$ python3 -q
>>> import numpy as np
>>> from numpy import linalg as LA
>>> np.set_printoptions(precision=4, suppress=True, linewidth=100)
>>> def rnd(a):
...     return np.round(a, 4) + 0
... 
>>> mat = np.load("test12.npy")
>>> mat
array([[ 0,  0,  0,  0,  0],
       [ 0,  0,  0, -1,  0],
       [ 3,  0,  0,  0,  0],
       [ 0,  0,  3,  0,  0],
       [ 0,  0,  0,  0, -2]])
>>> Y = np.array([[1, -2], [-2, -3]])
>>> C = np.kron(Y, mat)
>>> LA.matrix_rank(C)
np.int64(8)
>>> rnd(LA.norm(C, 2)), rnd(LA.norm(Y, 2) * LA.norm(mat, 2))
(np.float64(11.4853), np.float64(11.4853))
>>> rng = np.random.default_rng(221)
>>> idx = rng.permutation(5)
>>> idx
array([0, 3, 2, 4, 1])
>>> Y = mat[idx][:, idx]
>>> rnd(np.sort(np.abs(LA.eigvals(Y))))
array([0., 0., 0., 0., 2.])
>>> np.allclose(Y, mat)
False
>>> rnd(LA.det(Y)), rnd(LA.det(mat[idx]))
(np.float64(0.0), np.float64(0.0))
>>> LA.matrix_rank(mat, rtol=0.1)
np.int64(4)
>>> rnd(LA.norm(mat, 2) / LA.norm(mat))
np.float64(0.6255)
>>> rnd(LA.eigvals(mat))
array([ 0.,  0.,  0.,  0., -2.])
>>> np.einsum("ii->", mat)
np.int64(-2)
>>> np.einsum("ij,ji->", mat, mat)
np.int64(4)
>>> np.kron(np.eye(2, dtype=int), mat)
array([[ 0,  0,  0,  0,  0,  0,  0,  0,  0,  0],
       [ 0,  0,  0, -1,  0,  0,  0,  0,  0,  0],
       [ 3,  0,  0,  0,  0,  0,  0,  0,  0,  0],
       [ 0,  0,  3,  0,  0,  0,  0,  0,  0,  0],
       [ 0,  0,  0,  0, -2,  0,  0,  0,  0,  0],
       [ 0,  0,  0,  0,  0,  0,  0,  0,  0,  0],
       [ 0,  0,  0,  0,  0,  0,  0,  0, -1,  0],
       [ 0,  0,  0,  0,  0,  3,  0,  0,  0,  0],
       [ 0,  0,  0,  0,  0,  0,  0,  3,  0,  0],
       [ 0,  0,  0,  0,  0,  0,  0,  0,  0, -2]])
>>> rnd(LA.det(mat.T))
np.float64(0.0)
>>> rnd(LA.det(mat[::-1]))
np.float64(0.0)
